$ python3 -q
>>> import numpy as np
>>> from numpy import linalg as LA
>>> np.set_printoptions(precision=2, suppress=True, linewidth=100)
>>> def rnd(a):
...     return np.round(a, 2) + 0
... 
>>> X = np.load("arr.npy")
>>> print(X)
[[ 1. -1.  2.  1.  3. -3.  4.  5.  0.  5.  5.  0.  2.]
 [ 3.  1.  3. -4.  0. -4.  4.  5. -1.  2. -5.  0.  1.]
 [ 2.  3. -1.  1.  3. -3. -1.  3.  3.  5.  2.  2.  0.]
 [ 2. -4.  5. -5.  5. -1. -3. -5. -4.  4.  1.  3.  3.]
 [ 3.  4.  1.  1.  0.  5. -5. -4. -5. -4. -3.  0.  3.]
 [ 4. -1.  4. -3. -1.  2. -1.  3.  2. -4. -3.  3.  1.]
 [ 1. -3.  4.  2. -4.  0.  4.  1.  0. -3.  4.  0.  0.]
 [ 1. -2.  4.  1. -4. -3. -1.  1.  2.  1.  3.  2.  0.]
 [-3.  2.  3. -4. -1. -2.  3. -3. -5. -4.  2.  1.  3.]
 [-4.  5.  1. -2.  3.  5. -4.  5.  1.  5. -1.  3.  1.]
 [ 1.  4. -4.  5. -1. -3.  3. -2.  4.  0. -3.  2.  0.]
 [ 0.  0.  0.  0.  0.  0.  0.  0.  0.  0.  0.  3.  2.]
 [ 0.  0.  0.  0.  0.  0.  0.  0.  0.  0.  0.  1.  0.]]
>>> print(np.allclose(X, X.T))
False
>>> assert X == X.T
Traceback (most recent call last):
  File "<python-input-7>", line 1, in <module>
    assert X == X.T
           ^^^^^^^^
ValueError: The truth value of an array with more than one element is ambiguous. Use a.any() or a.all()
>>> F = np.load("x.npy")
>>> print(F)
[[ -1   0   1   2   3   4   5   6   7   8   9  10]
 [ 11  12  13  14  15  16  17  18  19  20  21  22]
 [ 23  24  25  26  27  28  29  30  31  32  33  34]
 [ 35  36  37  38  39  40  41  42  43  44  45  46]
 [ 47  48  49  50  51  52  53  54  55  56  57  58]
 [ 59  60  61  62  63  64  65  66  67  68  69  70]
 [ 71  72  73  74  75  76  77  78  79  80  81  82]
 [ 83  84  85  86  87  88  89  90  91  92  93  94]
 [ 95  96  97  98  99 100 101 102 103 104 105 106]]
>>> print(rnd(F @ LA.pinv(F) @ F))
[[ -1.   0.   1.   2.   3.   4.   5.   6.   7.   8.   9.  10.]
 [ 11.  12.  13.  14.  15.  16.  17.  18.  19.  20.  21.  22.]
 [ 23.  24.  25.  26.  27.  28.  29.  30.  31.  32.  33.  34.]
 [ 35.  36.  37.  38.  39.  40.  41.  42.  43.  44.  45.  46.]
 [ 47.  48.  49.  50.  51.  52.  53.  54.  55.  56.  57.  58.]
 [ 59.  60.  61.  62.  63.  64.  65.  66.  67.  68.  69.  70.]
 [ 71.  72.  73.  74.  75.  76.  77.  78.  79.  80.  81.  82.]
 [ 83.  84.  85.  86.  87.  88.  89.  90.  91.  92.  93.  94.]
 [ 95.  96.  97.  98.  99. 100. 101. 102. 103. 104. 105. 106.]]
>>> print(np.allclose(F[:-1].T @ LA.lstsq(F[:-1].T, F[-1])[0], F[-1]))
True
>>> C = np.array([[-0.1, -1.2, -0.7, 0.6, -1.8, 0.2, -0.7],
...     [0.5, 0.9, -0.7, -0.6, -0.9, 0.7, 1.4]])
>>> rng = np.random.default_rng(91911)
>>> m1 = np.array([[0, -2],
...     [0, 0],
...     [-1, -1],
...     [2, 1],
...     [1, -1],
...     [-1, -2],
...     [-2, 0],
...     [-2, 2],
...     [1, 0],
...     [2, 1]]) @ C + 0.05 * rng.normal(size=(10, 7))
>>> print(rnd(m1))
[[-0.93 -1.81  1.4   1.15  1.8  -1.32 -2.8 ]
 [ 0.    0.   -0.04 -0.01  0.08 -0.04  0.1 ]
 [-0.46  0.25  1.39  0.    2.71 -0.82 -0.74]
 [ 0.24 -1.48 -2.08  0.61 -4.5   1.13  0.03]
 [-0.64 -2.09  0.06  1.18 -0.84 -0.53 -2.05]
 [-0.86 -0.67  2.13  0.57  3.67 -1.6  -2.14]
 [ 0.24  2.38  1.45 -1.17  3.65 -0.29  1.36]
 [ 1.12  4.35 -0.02 -2.34  1.73  0.93  4.16]
 [-0.08 -1.25 -0.73  0.51 -1.91  0.18 -0.72]
 [ 0.26 -1.54 -2.06  0.61 -4.57  1.1   0.  ]]
>>> left, sv, Vh = LA.svd(m1)
>>> print(rnd(sv))
[11.1   9.02  0.18  0.13  0.13  0.08  0.06]
>>> print(np.argmax(sv[:-1] / (sv[1:] + 1e-6)) + 1)
2
>>> A2 = left[:, :2] @ np.diag(sv[:2]) @ Vh[:2]
>>> print(rnd(np.abs(m1 - A2).max()))
0.11
